$ python -q
>>> import numpy as np
>>> np.set_printoptions(precision=2, suppress=True, linewidth=160, legacy="1.25")
>>> W0 = np.loadtxt("a.csv", delimiter=",")
>>> print(W0)
[[ 1. -2.  4. -8.]
 [ 1. -1.  1. -1.]
 [ 1.  0.  0.  0.]
 [ 1.  1.  1.  1.]]
>>> # row 0 dominates
>>> rng = np.random.default_rng(1918)
>>> z = rng.permutation(4)
>>> print(z)
[0 3 2 1]
>>> other = W0[z][:, z]
>>> print(np.trace(other))
1.0
>>> print(np.allclose(other, W0))
False
>>> u = np.array([-2, 5, -3])
>>> print(np.array([np.convolve(row, u, "same") for row in W0]))
[[  9. -21.  42. -52.]
 [  7. -10.  10.  -8.]
 [  5.  -3.   0.   0.]
 [  3.   0.   0.   2.]]
>>> print(np.cross(W0[2, :3], W0[0, :3]))
[ 0. -4. -2.]
>>> other = np.linalg.inv(W0)
>>> print(np.allclose(other, W0.T))
False
>>> print(np.round(np.linalg.det(W0) * other, 2) + 0)
[[  0.   0.  12.   0.]
 [  2. -12.   6.   4.]
 [  0.   6. -12.   6.]
 [ -2.   6.  -6.   2.]]
>>> print(round(np.linalg.slogdet(W0)[0], 2))
1.0
>>> print(round(np.linalg.cond(W0), 2))
17.32
>>> print(other.round(2) + 0)
[[ 0.    0.    1.    0.  ]
 [ 0.17 -1.    0.5   0.33]
 [ 0.    0.5  -1.    0.5 ]
 [-0.17  0.5  -0.5   0.17]]
>>> print(np.round(np.linalg.inv(other), 2) + 0)
[[ 1. -2.  4. -8.]
 [ 1. -1.  1. -1.]
 [ 1.  0.  0.  0.]
 [ 1.  1.  1.  1.]]
>>> print((np.abs(other) > 1e-9).astype(int))
[[0 0 1 0]
 [1 1 1 1]
 [0 1 1 1]
 [1 1 1 1]]
>>> print(np.round(W0 @ other, 2) + 0)
[[1. 0. 0. 0.]
 [0. 1. 0. 0.]
 [0. 0. 1. 0.]
 [0. 0. 0. 1.]]
>>> th = np.radians(120)
>>> r_ = np.eye(4)
>>> r_[2, 2] = r_[0, 0] = np.cos(th)
>>> r_[2, 0], r_[0, 2] = -np.sin(th), np.sin(th)
>>> print(r_)
[[-0.5   0.    0.87  0.  ]
 [ 0.    1.    0.    0.  ]
 [-0.87  0.   -0.5   0.  ]
 [ 0.    0.    0.    1.  ]]
>>> other = W0 @ r_.T
>>> print(np.allclose(W0 @ W0.T, other @ other.T))
True
>>> data = np.loadtxt("case10.csv", delimiter=",")
>>> print(data)
[[  7.75   4.16  -8.84   0.08  -9.67  -1.85  12.14]
 [ -8.12  -5.07   3.03  12.89 -11.08  -3.14   0.39]
 [ 17.2   -6.09  -6.94  -0.1    1.65   0.42   3.97]
 [ -9.24   3.7   -7.42 -11.56  -4.33   8.72  -4.19]
 [ 13.11  -3.39 -11.98  -4.69   1.44  -0.27   7.  ]
 [  6.25   6.64  -7.99  -5.21  -6.31   2.2  -13.46]
 [ -6.53  14.22   2.9   -4.62  10.62   3.4   -0.97]
 [ 10.45   1.16   4.89  13.04  -1.58  -6.51  -7.12]
 [ -1.28   0.64   5.09   4.54  -3.92  12.06  13.81]
 [ -7.93  -9.81  -5.81   3.3  -11.05   5.15   6.9 ]
 [  9.12  -8.27 -11.37   4.76   6.35  -2.32  -7.13]
 [ 10.66  -8.76  12.14  -6.68  -2.55   2.19   2.53]
 [  6.13 -16.12   6.89   0.42   2.34   2.11   6.71]
 [-11.68   6.46   4.85   1.07 -11.68  -0.85   7.75]
 [  4.33  14.97   4.25  -0.07   1.8  -11.46  -2.07]
 [  1.29  17.11   3.43  -0.52  -3.79  -8.6    2.27]
 [  8.74  -6.25  12.71  -8.4   -2.71   0.57   6.68]
 [  7.09  12.94  -0.48  -0.7    1.87 -10.03   8.81]
 [  2.68  -9.75  -9.68   3.46  13.32  -2.91   2.46]
 [ 14.99   4.52  -5.7   -6.     5.53   4.68  -5.82]
 [  1.76  -1.72   5.31  -2.44  12.33  -9.31  11.  ]
 [  8.65  -5.78  -7.2    6.33   8.8   10.68  -2.87]
 [ -4.58   7.52  -0.23  15.31   0.23   7.68   5.38]
 [  1.79  -7.42   5.87   1.22 -15.11   8.1    3.46]
 [ 13.38   9.14  10.17   5.34   1.33  -1.35  -1.4 ]
 [ -5.04  -5.44   7.97  10.07  -6.56  11.69   0.66]
 [  5.35   5.25   0.3  -11.89  -2.45  -1.69  13.91]]
>>> dist = np.linalg.norm(data[:, None] - data[None], axis=-1)
>>> print((dist + 1e9 * np.eye(27)).round(6).argmin(axis=1))
[ 4 25  4  5  2 19 14 24 25 23 18 16 11  1 15 14 11 15 10  2 17 10  8 25  7 23  0]
>>> print(np.unravel_index(dist.round(6).argmax(), dist.shape))
(10, 13)
>>> print(dist.shape)
(27, 27)
>>> print(np.linalg.matrix_rank(dist ** 2))
9
>>> print(dist[26].round(6).argsort(kind="stable")[:4])
[26  0 17 16]
>>> print(np.linalg.norm(data, axis=1))
[20.   19.99 19.99 20.   20.   20.   20.   20.   20.   20.   20.   20.   20.   20.   19.99 20.   20.   20.   20.   20.   20.   20.   20.   20.   20.   20.
 20.  ]
